$ python -q
>>> import numpy as np
>>> np.set_printoptions(suppress=True, linewidth=160)
>>> def rnd(a):
...     return np.round(a, 1) + 0
... 
>>> F = np.array([[0, 3, 2, 0, 3, 4, 1],
...     [3, 0, 3, 2, 0, 3, 4],
...     [2, 3, 0, 3, 2, 0, 3],
...     [0, 2, 3, 0, 3, 2, 0],
...     [3, 0, 2, 3, 0, 3, 2],
...     [4, 3, 0, 2, 3, 0, 3],
...     [1, 4, 3, 0, 2, 3, 0]])
>>> # equal to its transpose
>>> vec = np.array([-7, 7, 0, 1, 3, 4, -6])
>>> rhs = F @ vec
>>> rhs
array([ 40, -31,  -2,  31, -18, -14,  39])
>>> rnd(np.linalg.solve(F, 5 * rhs))
array([-35.,  35.,   0.,   5.,  15.,  20., -30.])
>>> rnd(np.linalg.solve(F, rhs))
array([-7.,  7.,  0.,  1.,  3.,  4., -6.])
>>> f = np.array([1, 3, 2, 1, 1, 3, 1])
>>> Y = F + np.outer(f, np.eye(7)[0])
>>> rnd(np.linalg.det(Y) / np.linalg.det(F)), rnd(1 + np.linalg.solve(F, f)[0])
(np.float64(1.3), np.float64(1.3))
>>> Y
array([[1., 3., 2., 0., 3., 4., 1.],
       [6., 0., 3., 2., 0., 3., 4.],
       [4., 3., 0., 3., 2., 0., 3.],
       [1., 2., 3., 0., 3., 2., 0.],
       [4., 0., 2., 3., 0., 3., 2.],
       [7., 3., 0., 2., 3., 0., 3.],
       [2., 4., 3., 0., 2., 3., 0.]])
>>> f = np.array([2, 0, 1])
>>> np.correlate(Y[1], Y[5], "full")
array([18.,  0., 27., 18.,  9., 39., 58., 18., 45., 22.,  9., 33., 28.])
>>> np.polyval(f, Y[1])
array([73.,  1., 19.,  9.,  1., 19., 33.])
>>> np.convolve(Y[1], f)
array([12.,  0., 12.,  4.,  3.,  8.,  8.,  3.,  4.])
>>> np.array([np.convolve(row, f, "same") for row in Y])
array([[ 6.,  5.,  3.,  8.,  8.,  5.,  4.],
       [ 0., 12.,  4.,  3.,  8.,  8.,  3.],
       [ 6.,  4.,  9.,  4.,  3.,  8.,  0.],
       [ 4.,  7.,  2.,  9.,  4.,  3.,  2.],
       [ 0.,  8.,  6.,  2.,  9.,  4.,  3.],
       [ 6.,  7.,  7.,  6.,  2.,  9.,  0.],
       [ 8.,  8.,  4.,  7.,  6.,  2.,  3.]])
>>> rng = np.random.default_rng(49)
>>> labels = rng.permutation(7)
>>> Y = F[:, labels] * rng.choice([-1, 1], 7)
>>> Y
array([[ 4,  2,  1,  0,  3, -3,  0],
       [ 3,  3,  4,  2,  0,  0, -3],
       [ 0,  0,  3,  3,  2, -3, -2],
       [ 2,  3,  0,  0,  3, -2,  0],
       [ 3,  2,  2,  3,  0,  0, -3],
       [ 0,  0,  3,  2,  3, -3, -4],
       [ 3,  3,  0,  0,  2, -4, -1]])
>>> Uu, _, vt = np.linalg.svd(F.T @ Y)
>>> labels
array([5, 2, 6, 3, 4, 1, 0])
>>> rnd(np.linalg.lstsq(F, Y)[0])
array([[ 0.,  0.,  0.,  0.,  0.,  0., -1.],
       [ 0.,  0.,  0.,  0.,  0., -1.,  0.],
       [ 0.,  1.,  0.,  0.,  0.,  0.,  0.],
       [ 0.,  0.,  0.,  1.,  0.,  0.,  0.],
       [ 0.,  0.,  0.,  0.,  1.,  0.,  0.],
       [ 1.,  0.,  0.,  0.,  0.,  0.,  0.],
       [ 0.,  0.,  1.,  0.,  0.,  0.,  0.]])
>>> vec = np.array([0, 0, 0, 0, 2, 1, 1])
>>> rhs = F @ vec
>>> b, lr = np.zeros(7), 1 / np.linalg.norm(F, 2) ** 2
>>> for i in range(30):
...     b -= lr * F.T @ (F @ b - rhs)
...     if i % 10 == 0: print(i, round(np.linalg.norm(F @ b - rhs), 1))
... 
0 4.1
10 2.6
20 2.2
>>> rnd(b)
array([0.2, 0.6, 0.4, 0.1, 1.3, 0.7, 0.7])
>>> C = np.array([[-3, -2, 3, -1, -5, 3], [0, 5, -1, -3, -5, 1]])
>>> A = np.repeat(C, 12 // 2, axis=0)
>>> A = A + 0.1 * rng.normal(size=A.shape)
>>> rnd(A)
array([[-3.2, -2. ,  2.8, -1. , -5. ,  3.2],
       [-2.9, -1.9,  3.1, -1. , -5. ,  2.9],
       [-2.9, -1.9,  3. , -1. , -4.9,  3.1],
       [-2.8, -1.8,  3.1, -0.9, -4.9,  2.9],
       [-2.9, -2. ,  3.1, -1. , -5. ,  2.9],
       [-2.9, -1.9,  3.1, -1.1, -5. ,  3.1],
       [ 0.2,  5.1, -1. , -2.9, -4.9,  1. ],
       [ 0. ,  5.1, -0.9, -3. , -5.2,  1. ],
       [ 0.1,  5. , -1. , -3.1, -5. ,  1. ],
       [ 0. ,  4.9, -1.1, -3.2, -5. ,  1. ],
       [-0.1,  5.1, -0.9, -2.9, -5. ,  0.8],
       [ 0.1,  5.1, -1. , -3.1, -4.9,  1. ]])
>>> f = np.array([2, -2])
>>> rnd(np.cross(A[2, :3], A[5, :3]))
array([0. , 0.4, 0.3])
>>> rnd(np.convolve(A[2], f))
array([-5.8,  2.1,  9.7, -8. , -7.8, 16.1, -6.3])
>>> vec = np.array([0, -3, -1, -3, 2, -2])
>>> rhs = A @ vec
>>> try:
...     np.linalg.solve(A, rhs)
... except np.linalg.LinAlgError as e:
...     print("failed:", e)
... 
failed: Last 2 dimensions of the array must be square
>>> rnd(np.linalg.lstsq(A, rhs)[0])
array([ 0., -3., -1., -3.,  2., -2.])
>>> rhs = rhs + 0.1 * rng.normal(size=12)
>>> rnd(rhs)
array([-10. , -10.3, -10.5, -10.6, -10. , -10.3, -17.2, -17.7, -17. , -15.9, -17.3, -16.7])
>>> b, *_ = np.linalg.lstsq(A, rhs)
>>> b.round()
array([-1., -3., -1., -3.,  3., -2.])
>>> [round(float(np.linalg.norm(np.linalg.solve(A.T @ A + lam * np.eye(6), A.T @ rhs))), 2) for lam in (0, 1, 10, 100)]
[5.48, 2.33, 2.24, 1.87]
>>> labels = A[:, 5] > np.median(A[:, 5])
>>> f = A[labels].mean(axis=0) - A[~labels].mean(axis=0)
>>> np.argsort(-np.abs(f).round(6), kind="stable")
array([1, 2, 0, 5, 3, 4])
>>> labels.astype(int)
array([1, 1, 1, 1, 1, 1, 0, 0, 0, 0, 0, 0])
>>> (((A - A.mean(axis=0)) @ f > 0) == labels).mean()
np.float64(1.0)
>>> cov = np.cov(A, rowvar=False)
>>> rnd(np.polyfit(A[:, 5], A[:, 0], 1))
array([-1.4,  1.4])
>>> cov.shape
(6, 6)
>>> np.argsort(-A.std(axis=0).round(6), kind="stable")
array([1, 2, 0, 5, 3, 4])
>>> rnd(np.corrcoef(A.T))
array([[ 1. ,  1. , -1. , -1. , -0.1, -1. ],
       [ 1. ,  1. , -1. , -1. , -0.1, -1. ],
       [-1. , -1. ,  1. ,  1. ,  0.1,  1. ],
       [-1. , -1. ,  1. ,  1. ,  0.1,  1. ],
       [-0.1, -0.1,  0.1,  0.1,  1. ,  0.1],
       [-1. , -1. ,  1. ,  1. ,  0.1,  1. ]])
>>> rnd(cov)
array([[ 2.4,  5.7, -3.3, -1.6,  0. , -1.7],
       [ 5.7, 13.2, -7.6, -3.8,  0. , -4. ],
       [-3.3, -7.6,  4.4,  2.2,  0. ,  2.3],
       [-1.6, -3.8,  2.2,  1.1,  0. ,  1.1],
       [ 0. ,  0. ,  0. ,  0. ,  0. ,  0. ],
       [-1.7, -4. ,  2.3,  1.1,  0. ,  1.2]])
>>> Xs = (A - A.mean(axis=0)) / A.std(axis=0)
>>> rnd(Xs.std(axis=0))
array([1., 1., 1., 1., 1., 1.])
>>> b = np.linalg.lstsq(np.delete(Xs, 0, axis=1), Xs[:, 0])[0]
>>> rnd(b)
array([ 0.7,  0.4, -0.5,  0. , -0.2])
>>> Y = np.array([[2, 0], [-1, -3], [3, 0]])
>>> C = np.array([[2, -1, 2, -2, 3, -7, 2], [-8, 8, -4, 0, -7, -9, -2]])
>>> E = Y @ C + 0.1 * rng.normal(size=(3, 7))
>>> rnd(E)
array([[  3.9,  -1.9,   4.2,  -3.9,   5.9, -14. ,   3.9],
       [ 22.1, -23. ,  10. ,   2.1,  18.1,  34. ,   4.1],
       [  5.9,  -2.9,   5.9,  -5.8,   9.1, -21. ,   6. ]])
>>> ev, V = np.linalg.eigh(F)
>>> vec = np.array([0, -2, 0, -1, 0, 1, 1])
>>> rnd(V * np.maximum(ev, 0) @ V.T)
array([[2.3, 2.1, 1.5, 1.2, 1.9, 2.5, 1.9],
       [2.1, 2.7, 2.1, 1.4, 1.6, 2.3, 2.5],
       [1.5, 2.1, 2.2, 1.7, 1.6, 1.6, 1.9],
       [1.2, 1.4, 1.7, 1.8, 1.7, 1.4, 1.2],
       [1.9, 1.6, 1.6, 1.7, 2.2, 2.1, 1.5],
       [2.5, 2.3, 1.6, 1.4, 2.1, 2.7, 2.1],
       [1.9, 2.5, 1.9, 1.2, 1.5, 2.1, 2.3]])
>>> rnd(np.linalg.eigvalsh(F[1:, 1:]))
array([-5.6, -5.5, -1.8,  0.4,  1.4, 11.1])
>>> rnd(vec @ F @ vec / (vec @ vec)), rnd(ev[0]), rnd(ev[-1])
(np.float64(-2.6), np.float64(-7.0), np.float64(13.3))
>>> vec @ F @ vec
np.int64(-18)
>>> np.abs(F).sum(axis=1).max(), rnd(np.abs(ev).max())
(np.int64(15), np.float64(13.3))
>>> Uu, sv, vt = np.linalg.svd(E, full_matrices=False)
>>> rnd(Uu.T @ E @ vt.T)
array([[51.9,  0. ,  0. ],
       [ 0. , 30. ,  0. ],
       [ 0. ,  0. ,  0.3]])
>>> rnd(sv)
array([51.9, 30. ,  0.3])
>>> np.allclose(Uu * sv @ vt, E)
True
>>> rnd(np.sqrt((sv ** 2).sum())), rnd(np.linalg.norm(E))
(np.float64(59.9), np.float64(59.9))
>>> rnd(Uu.T @ Uu)
array([[1., 0., 0.],
       [0., 1., 0.],
       [0., 0., 1.]])
>>> rnd(vt @ vt.T)
array([[1., 0., 0.],
       [0., 1., 0.],
       [0., 0., 1.]])
>>> np.abs(Uu[:, 0]).round(6).argmax()
np.int64(1)
>>> Y = E / np.sqrt((E ** 2).mean(axis=1, keepdims=True))
>>> np.linalg.matrix_rank(E - E.mean(axis=1, keepdims=True))
np.int64(3)
>>> rnd(np.linalg.norm(Y, axis=1))
array([2.6, 2.6, 2.6])
>>> rnd(Y[0])
array([ 0.6, -0.3,  0.6, -0.6,  0.9, -2.1,  0.6])
>>> np.linalg.matrix_rank(Y) == np.linalg.matrix_rank(E)
np.True_
>>> q, _ = np.linalg.qr(np.array([[-0.2, 0.5, 0.4, 0.5],
...     [1.9, -0.3, 0.4, -1.4],
...     [1.2, -0.7, -0.4, -1.0],
...     [0.6, 0.6, 0.5, 0.8]]))
>>> J = q[:, :3]
>>> rnd(J)
array([[-0.1, -0.5,  0.2],
       [ 0.8, -0.1,  0.6],
       [ 0.5,  0.5, -0.6],
       [ 0.3, -0.7, -0.6]])
>>> # columns are unit length and at right angles
>>> hat = J @ np.linalg.solve(J.T @ J, J.T)
>>> np.linalg.matrix_rank(np.eye(4) - hat)
np.int64(1)
